$ python3 -q
>>> import numpy as np
>>> np.set_printoptions(suppress=True, linewidth=140)
>>> rnd = lambda a: np.round(a, 2) + 0
>>> W0 = np.load("test7.npy")
>>> W0
array([[ 1.1 , -4.99,  3.77, -0.8 , -0.58,  4.12,  3.91],
       [ 2.28,  3.82,  1.62,  1.52,  2.91, 10.69, 13.8 ],
       [ 2.93, -0.68,  1.58, -1.11,  2.89,  7.22,  5.16],
       [ 4.77, -4.12,  2.26, -1.48,  0.66,  3.29,  3.67],
       [ 3.82,  2.74, -1.01,  1.04,  0.39,  0.38,  5.7 ],
       [-0.58, -5.75,  3.32, -0.99, -1.09,  1.95,  0.29],
       [-1.37,  6.3 , -1.45,  2.84,  0.07,  1.56,  7.15],
       [ 3.69, -7.81,  3.82, -1.26, -2.24, -0.1 ,  2.17],
       [-1.45, -2.58,  2.17,  0.22, -1.39,  0.58,  1.56],
       [ 1.63,  4.04, -0.23,  2.59, -0.62,  1.66,  9.4 ],
       [ 0.93, -7.83,  3.58, -1.52, -1.9 , -0.49, -1.36],
       [ 3.5 , -0.27,  2.29,  0.28,  1.88,  7.97,  9.52],
       [ 2.09,  0.78,  1.65,  1.6 ,  0.14,  5.1 ,  9.91],
       [-0.25,  1.21,  2.13,  1.4 ,  0.81,  6.91,  9.37],
       [ 1.02,  3.62, -1.13,  1.64,  0.2 ,  0.71,  5.15],
       [ 1.06,  6.16, -0.49,  0.93,  4.56,  9.99,  9.09],
       [ 4.96,  5.63, -0.7 ,  1.34,  3.69,  8.29, 12.09],
       [ 0.81, -2.21,  1.8 ,  0.45, -1.1 ,  0.61,  3.75],
       [ 3.03,  5.11, -0.62,  2.03,  1.66,  4.72, 10.16],
       [-0.91,  1.02,  1.53,  1.17,  0.25,  4.88,  6.4 ],
       [-2.36,  7.15,  0.65,  2.21,  3.39, 11.2 , 11.97],
       [ 0.27, -8.66,  4.14, -1.39, -2.41, -0.44, -0.92],
       [ 1.02, -2.26,  0.88, -0.64, -0.52, -0.2 ,  0.02],
       [ 3.13, -5.41,  3.43, -0.56, -1.12,  2.08,  4.8 ],
       [ 3.06, -7.74,  4.68, -3.02,  1.44,  6.52,  2.35],
       [ 1.27,  8.58, -1.96,  3.03,  2.22,  5.37, 11.51],
       [ 3.92,  3.59, -0.87,  2.02, -0.08,  0.95,  8.49],
       [ 1.38,  0.63,  1.27,  1.42, -0.13,  3.05,  7.41],
       [ 0.25, -9.75,  3.81, -2.46, -1.86, -0.91, -4.15],
       [ 0.66, 12.07, -2.09,  3.81,  3.89,  9.67, 15.77],
       [ 5.16,  0.82,  1.13, -0.87,  3.77,  9.15,  8.5 ],
       [ 2.75,  4.2 , -0.86,  1.09,  1.9 ,  4.13,  7.02],
       [ 2.86, -2.98,  2.49, -1.44,  2.31,  7.05,  4.28],
       [ 6.3 , -7.83,  3.92, -2.52,  0.7 ,  4.64,  3.79]])
>>> x0 = np.array([0, 0, 1, 4, 7, 0, 3])
>>> rhs = W0 @ x0
>>> print(rnd(np.linalg.solve(W0.T @ W0, W0.T @ rhs)))
[0. 0. 1. 4. 7. 0. 3.]
>>> rng = np.random.default_rng(30)
>>> rhs = rhs + 0.05 * rng.normal(size=34)
>>> rnd(rhs)
array([  8.32,  69.51,  32.8 ,  11.96,  22.97,  -7.28,  31.8 , -10.32,  -1.99,  34.04, -19.88,  45.15,  38.78,  41.52,  22.31,  62.44,
        66.82,   7.24,  49.6 ,  27.15,  69.15, -21.13,  -5.24,   7.72,   9.69,  60.15,  32.11,  28.3 , -31.53,  87.64,  49.51,  37.85,
        25.68,  10.08])
>>> beta, *_ = np.linalg.lstsq(W0, rhs)
>>> print([round(float(np.linalg.norm(np.linalg.solve(W0.T @ W0 + lam * np.eye(7), W0.T @ rhs))), 2) for lam in (0, 1, 10, 100)])
[8.61, 4.25, 3.98, 3.82]
>>> print(beta.round())
[0. 0. 1. 4. 7. 0. 3.]
